% ipython --no-banner

In [1]: import numpy as np

In [2]: np.set_printoptions(precision=1, suppress=True, linewidth=160, sign=" ")

In [3]: def rnd(a):
   ...:     return np.round(a, 1) + 0
   ...: 

In [4]: out = np.array([[-2, -1, 1, 3], [2, 1, 3, 2]])

In [5]: m1 = out.T @ out

In [6]: m1
Out[6]: 
array([[ 8,  4,  4, -2],
       [ 4,  2,  2, -1],
       [ 4,  2, 10,  9],
       [-2, -1,  9, 13]])

In [7]: w, V = np.linalg.eigh(m1)

In [8]: vec = np.array([1, -9, 2, -4])

In [9]: rnd(vec @ m1 @ vec / (vec @ vec)), rnd(w[0]), rnd(w[-1])
Out[9]: (np.float64(0.9), np.float64(0.0), np.float64(20.8))

In [10]: np.abs(m1).sum(axis=1).max(), rnd(np.abs(w).max())
Out[10]: (np.int64(25), np.float64(20.8))

In [11]: vec @ m1 @ vec
Out[11]: np.int64(90)

In [12]: rnd(m1 @ np.linalg.pinv(m1) @ m1)
Out[12]: 
array([[ 8.,  4.,  4., -2.],
       [ 4.,  2.,  2., -1.],
       [ 4.,  2., 10.,  9.],
       [-2., -1.,  9., 13.]])

In [13]: data = np.array([[10, 6, 9, 12], [6, 10, 3, 12], [9, 3, 22, 17], [12, 12, 17, 23]])

In [14]: r0, v = data[2], data[1]

In [15]: r0 @ r0
Out[15]: np.int64(863)

In [16]: p = (r0 @ v) / (r0 @ r0) * r0

In [17]: rnd(p)
Out[17]: array([ 3.7,  1.2,  9. ,  7. ])

In [18]: rng = np.random.default_rng(60235)

In [19]: labels = rng.permutation(4)

In [20]: print(labels)
[ 3  2  0  1]

In [21]: out = data[labels][:, labels]

In [22]: rnd(np.sort(np.abs(np.linalg.eigvals(out))))
Out[22]: array([  0. ,   3.3,  12.1,  49.6])

In [23]: rnd(np.linalg.det(out)), rnd(np.linalg.det(data[labels]))
Out[23]: (np.float64(64.0), np.float64(-64.0))

In [24]: np.trace(out)
Out[24]: np.int64(65)

In [25]: np.diag(out)
Out[25]: array([ 23,  22,  10,  10])

In [26]: out
Out[26]: 
array([[ 23,  17,  12,  12],
       [ 17,  22,   9,   3],
       [ 12,   9,  10,   6],
       [ 12,   3,   6,  10]])

In [27]: [round(float(x), 1) for x in np.linalg.svd(out, compute_uv=False)[:3]]
Out[27]: [49.6, 12.1, 3.3]

In [28]: print(np.linalg.cond(out) > 100)
True

In [29]: w, V = np.linalg.eigh(data)

In [30]: vec = np.array([2, 5, 9, 9])

In [31]: rnd(V * np.abs(w) @ V.T)
Out[31]: 
array([[ 10.,   6.,   9.,  12.],
       [  6.,  10.,   3.,  12.],
       [  9.,   3.,  22.,  17.],
       [ 12.,  12.,  17.,  23.]])

In [32]: rnd(V * np.maximum(w, 0) @ V.T)
Out[32]: 
array([[ 10.,   6.,   9.,  12.],
       [  6.,  10.,   3.,  12.],
       [  9.,   3.,  22.,  17.],
       [ 12.,  12.,  17.,  23.]])

In [33]: np.abs(data).sum(axis=1).max(), rnd(np.abs(w).max())
Out[33]: (np.int64(64), np.float64(49.6))

In [34]: F = 4 * np.eye(3) + np.ones((3, 3))

In [35]: F
Out[35]: 
array([[ 5.,  1.,  1.],
       [ 1.,  5.,  1.],
       [ 1.,  1.,  5.]])

In [36]: rnd(np.linalg.det(F))
Out[36]: np.float64(112.0)

In [37]: F @ F
Out[37]: 
array([[ 27.,  11.,  11.],
       [ 11.,  27.,  11.],
       [ 11.,  11.,  27.]])

In [38]: print(np.trace(F))
15.0

In [39]: rnd(np.linalg.matrix_power(F, 2))
Out[39]: 
array([[ 27.,  11.,  11.],
       [ 11.,  27.,  11.],
       [ 11.,  11.,  27.]])

In [40]: np.allclose(F, F.T)
Out[40]: True

In [41]: rnd(np.abs(np.linalg.eigvals(F)).max())
Out[41]: np.float64(7.0)

In [42]: np.allclose(F @ F.T, F.T @ F)
Out[42]: True

In [43]: rnd(np.sort(np.abs(np.linalg.eigvals(F))))
Out[43]: array([ 4.,  4.,  7.])

In [44]: (F - F.T) / 2
Out[44]: 
array([[ 0.,  0.,  0.],
       [ 0.,  0.,  0.],
       [ 0.,  0.,  0.]])

In [45]: print((F + F.T) / 2)
[[ 5.  1.  1.]
 [ 1.  5.  1.]
 [ 1.  1.  5.]]

In [46]: w, V = np.linalg.eigh(F)

In [47]: rnd(np.linalg.eigvalsh(F @ F))
Out[47]: array([ 16.,  16.,  49.])

In [48]: rnd(np.linalg.svd(F, compute_uv=False))
Out[48]: array([ 7.,  4.,  4.])

In [49]: rnd(w.sum()), np.trace(F)
Out[49]: (np.float64(15.0), np.float64(15.0))

In [50]: rnd(np.abs(V[:, -1]))
Out[50]: array([ 0.6,  0.6,  0.6])

In [51]: print(rnd(V @ np.diag(w) @ V.T))
[[ 5.  1.  1.]
 [ 1.  5.  1.]
 [ 1.  1.  5.]]

In [52]: w, V = np.linalg.eigh(F)

In [53]: vec = np.array([-3, 0, 2])

In [54]: rnd(vec @ F @ vec / (vec @ vec)), rnd(w[0]), rnd(w[-1])
Out[54]: (np.float64(4.1), np.float64(4.0), np.float64(7.0))

In [55]: (np.sign(V[:, -1].round(6)) == np.sign(V[0, -1].round(6))).astype(int)
Out[55]: array([ 1,  1,  1])

In [56]: rnd(V * np.maximum(w, 0) @ V.T)
Out[56]: 
array([[ 5.,  1.,  1.],
       [ 1.,  5.,  1.],
       [ 1.,  1.,  5.]])

In [57]: vec @ F @ vec
Out[57]: np.float64(53.0)

In [58]: rnd(V * np.abs(w) @ V.T)
Out[58]: 
array([[ 5.,  1.,  1.],
       [ 1.,  5.,  1.],
       [ 1.,  1.,  5.]])

In [59]: arr = np.loadtxt("sample13.csv", delimiter=",")

In [60]: rnd(arr)
Out[60]: 
array([[ 0.2,  0.2,  0.3],
       [ 0.2,  0.3,  0.4],
       [ 0.3,  0.4,  0.5]])

In [61]: rk = np.linalg.matrix_rank(arr)

In [62]: rk
Out[62]: np.int64(1)

In [63]: ns = np.linalg.svd(arr)[2][rk:].T

In [64]: np.linalg.matrix_rank(arr.T @ arr), np.linalg.matrix_rank(arr @ arr.T)
Out[64]: (np.int64(1), np.int64(1))

In [65]: print([round(float(x), 1) for x in np.linalg.svd(arr, compute_uv=False)[:3]])
[1.0, 0.0, 0.0]

In [66]: np.linalg.cond(arr) > 100
Out[66]: np.True_

In [67]: A = np.load("w.npy")

In [68]: A
Out[68]: 
array([[ 0.7,  1. , -0.8],
       [-0.2, -0.6, -0.6],
       [ 1.7,  1.4,  1.7],
       [-0.9, -0.4, -1. ],
       [ 1.8, -2. ,  0.3],
       [ 0.3,  0.8,  0. ],
       [-0.6,  1.6, -0.2],
       [-1.3, -1.6,  0.2],
       [ 1. ,  0.3,  2.2],
       [-2.3, -0.7, -1.2],
       [-0.2, -2.7,  1. ],
       [-0.1, -0.8, -1.1],
       [ 0.1, -1. ,  0. ],
       [-0.2,  0.7,  0.8],
       [ 1.3, -0.1,  0. ],
       [ 1.7,  1.1,  1.2],
       [ 1.4, -0.8, -1.2],
       [-0.6,  0.4,  0.1],
       [-0.1, -0.5,  0.2],
       [ 1.4,  1.3,  0.4],
       [-1. , -2.3, -0.5],
       [-0.5, -2.1,  1. ],
       [-0.1, -2.2,  0.2],
       [ 0.2,  1. ,  0.4]])

In [69]: hat = A @ np.linalg.solve(A.T @ A, A.T)

In [70]: print(np.allclose(hat @ hat, hat))
True

In [71]: np.linalg.matrix_rank(np.eye(24) - hat)
Out[71]: np.int64(21)

In [72]: rnd(np.diag(hat))
Out[72]: array([ 0.1,  0. ,  0.2,  0.1,  0.3,  0. ,  0.1,  0.1,  0.3,  0.2,  0.2,  0.1,  0. ,  0.1,  0.1,  0.1,  0.3,  0. ,  0. ,  0.1,  0.1,  0.2,  0.1,  0. ])

In [73]: rnd(np.trace(hat))
Out[73]: np.float64(3.0)

In [74]: rnd(np.linalg.eigvalsh(hat))
Out[74]: array([ 0.,  0.,  0.,  0.,  0.,  0.,  0.,  0.,  0.,  0.,  0.,  0.,  0.,  0.,  0.,  0.,  0.,  0.,  0.,  0.,  0.,  1.,  1.,  1.])

In [75]: cen = A - A.mean(axis=0)

In [76]: left, sigma, Vh = np.linalg.svd(cen, full_matrices=False)

In [77]: print(rnd(cen.mean(axis=0)))
[ 0.  0.  0.]

In [78]: np.linalg.matrix_rank(cen)
Out[78]: np.int64(3)

In [79]: print(rnd(sigma))
[ 6.9  4.9  3.5]

In [80]: rnd(sigma ** 2 / (sigma ** 2).sum())
Out[80]: array([ 0.6,  0.3,  0.1])

In [81]: rnd((sigma ** 2).sum() ** 2 / (sigma ** 4).sum())
Out[81]: np.float64(2.3)

In [82]: np.abs(Vh[0]).argmax()
Out[82]: np.int64(1)

In [83]: (np.sign(left[:, 0]) == np.sign(left[0, 0])).astype(int)
Out[83]: array([ 1,  0,  1,  0,  0,  1,  1,  0,  1,  0,  0,  0,  0,  1,  1,  1,  0,  1,  0,  1,  0,  0,  0,  1])

In [84]: rnd(np.abs(Vh[-1]))
Out[84]: array([ 0.6,  0.1,  0.8])

In [85]: np.abs(left[:, 0]).argmax()
Out[85]: np.int64(2)

In [86]: out = np.c_[A[:, :2] @ np.array([[2, 5], [7, 0]]), np.array([-3, 1, 5, -3, 5, 0, -2, -3, 0, -3, -5, 5, 5, -4, 0, -1, 2, -3, -1, -5, -5, 1, 1, 3])]

In [87]: rnd(out)
Out[87]: 
array([[  8.4,   3.5,  -3. ],
       [ -4.6,  -1. ,   1. ],
       [ 13.2,   8.5,   5. ],
       [ -4.6,  -4.5,  -3. ],
       [-10.4,   9. ,   5. ],
       [  6.2,   1.5,   0. ],
       [ 10. ,  -3. ,  -2. ],
       [-13.8,  -6.5,  -3. ],
       [  4.1,   5. ,   0. ],
       [ -9.5, -11.5,  -3. ],
       [-19.3,  -1. ,  -5. ],
       [ -5.8,  -0.5,   5. ],
       [ -6.8,   0.5,   5. ],
       [  4.5,  -1. ,  -4. ],
       [  1.9,   6.5,   0. ],
       [ 11.1,   8.5,  -1. ],
       [ -2.8,   7. ,   2. ],
       [  1.6,  -3. ,  -3. ],
       [ -3.7,  -0.5,  -1. ],
       [ 11.9,   7. ,  -5. ],
       [-18.1,  -5. ,  -5. ],
       [-15.7,  -2.5,   1. ],
       [-15.6,  -0.5,   1. ],
       [  7.4,   1. ,   3. ]])

In [88]: np.linalg.matrix_rank(np.c_[A, out])
Out[88]: np.int64(4)

In [89]: rnd(np.linalg.lstsq(A, out[:, 0])[0])
Out[89]: array([ 2.,  7.,  0.])

In [90]: np.linalg.matrix_rank(out)
Out[90]: np.int64(3)

In [91]: rnd(np.linalg.norm(np.linalg.qr(A)[0].T @ out, axis=0) ** 2 / ((out ** 2).sum(axis=0) + 1e-12))
Out[91]: array([ 1. ,  1. ,  0.2])

In [92]: vec = np.array([-1, -1, 2])

In [93]: target = A @ vec

In [94]: rnd(np.linalg.solve(A.T @ A, A.T @ target))
Out[94]: array([-1., -1.,  2.])

In [95]: rnd(target)
Out[95]: array([-3.3, -0.4,  0.3, -0.7,  0.8, -1.1, -1.4,  3.3,  3.1,  0.6,  4.9, -1.3,  0.9,  1.1, -1.2, -0.4, -3. ,  0.4,  1. , -1.9,  2.3,  4.6,  2.7, -0.4])

In [96]: target = target + 0.3 * rng.normal(size=24)

In [97]: rnd(target)
Out[97]: array([-3.3, -0.5,  0.2, -0.8,  0.8, -0.8, -1.4,  3.4,  3. ,  0.8,  5.2, -0.6,  1. ,  1.1, -1. , -0.4, -2.6,  0.8,  0.9, -1.9,  2.6,  4.8,  3.1, -0.4])

In [98]: c, *_ = np.linalg.lstsq(A, target)

In [99]: print(rnd(np.linalg.norm(target - A @ c)))
1.0

In [100]: labels = A[:, 1] > np.median(A[:, 1])

In [101]: r0 = A[labels].mean(axis=0) - A[~labels].mean(axis=0)

In [102]: np.argsort(-np.abs(r0).round(6), kind="stable")
Out[102]: array([ 1,  0,  2])

In [103]: rnd((((A - A.mean(axis=0)) @ r0 > 0) == labels).mean())
Out[103]: np.float64(1.0)

In [104]: print(((A - A.mean(axis=0)) @ r0 > 0).astype(int))
[ 1  0  1  0  0  1  1  0  1  0  0  0  0  1  1  1  0  1  0  1  0  0  0  1]

In [105]: labels.astype(int)
Out[105]: array([ 1,  0,  1,  1,  0,  1,  1,  0,  1,  0,  0,  0,  0,  1,  1,  1,  0,  1,  0,  1,  0,  0,  0,  1])

In [106]: E = np.load("a.npy")

In [107]: E
Out[107]: 
array([[ 35.3,  12.1,  23.6,  53.7],
       [-41.9, -14.2, -28.6, -63.4],
       [ 42.2,  13.9,  28.2,  62.7]])

In [108]: r0, v = E[0], E[1]

In [109]: print(rnd(r0 @ v))
-5730.4

In [110]: rnd(r0 @ r0)
Out[110]: np.float64(4833.2)

In [111]: p = (r0 @ v) / (r0 @ r0) * r0

In [112]: print(np.linalg.matrix_rank(np.outer(r0, v)))
1

In [113]: rnd(np.outer(r0, v))
Out[113]: 
array([[-1479.1,  -501.3, -1009.6, -2238. ],
       [ -507. ,  -171.8,  -346.1,  -767.1],
       [ -988.8,  -335.1,  -675. , -1496.2],
       [-2250. ,  -762.5, -1535.8, -3404.6]])

In [114]: rnd((v - p) @ r0)
Out[114]: np.float64(0.0)

In [115]: out = np.array([[2, 0], [1, 3], [2, 3], [1, 3]])

In [116]: print(np.linalg.matrix_rank(E @ out))
2

In [117]: print(np.linalg.matrix_rank(np.vstack([E, out.T])))
4

In [118]: rnd(np.einsum("ik,kj->ji", E, out))
Out[118]: 
array([[ 183.6, -218.6,  217.4],
       [ 268.2, -318.6,  314.4]])

In [119]: feats = np.diag(np.array([3, 3, 1, 4])) + 2 * np.eye(4, k=1) + 2 * np.eye(4, k=-1)

In [120]: feats
Out[120]: 
array([[ 3.,  2.,  0.,  0.],
       [ 2.,  3.,  2.,  0.],
       [ 0.,  2.,  1.,  2.],
       [ 0.,  0.,  2.,  4.]])

In [121]: out = np.linalg.inv(feats)

In [122]: print(rnd(feats @ out))
[[ 1.  0.  0.  0.]
 [ 0.  1.  0.  0.]
 [ 0.  0.  1.  0.]
 [ 0.  0.  0.  1.]]

In [123]: (np.abs(out) > 1e-9).astype(int)
Out[123]: 
array([[ 1,  0,  1,  1],
       [ 0,  0,  1,  1],
       [ 1,  1,  1,  1],
       [ 1,  1,  1,  1]])

In [124]: print(rnd(np.linalg.cond(feats)))
5.4
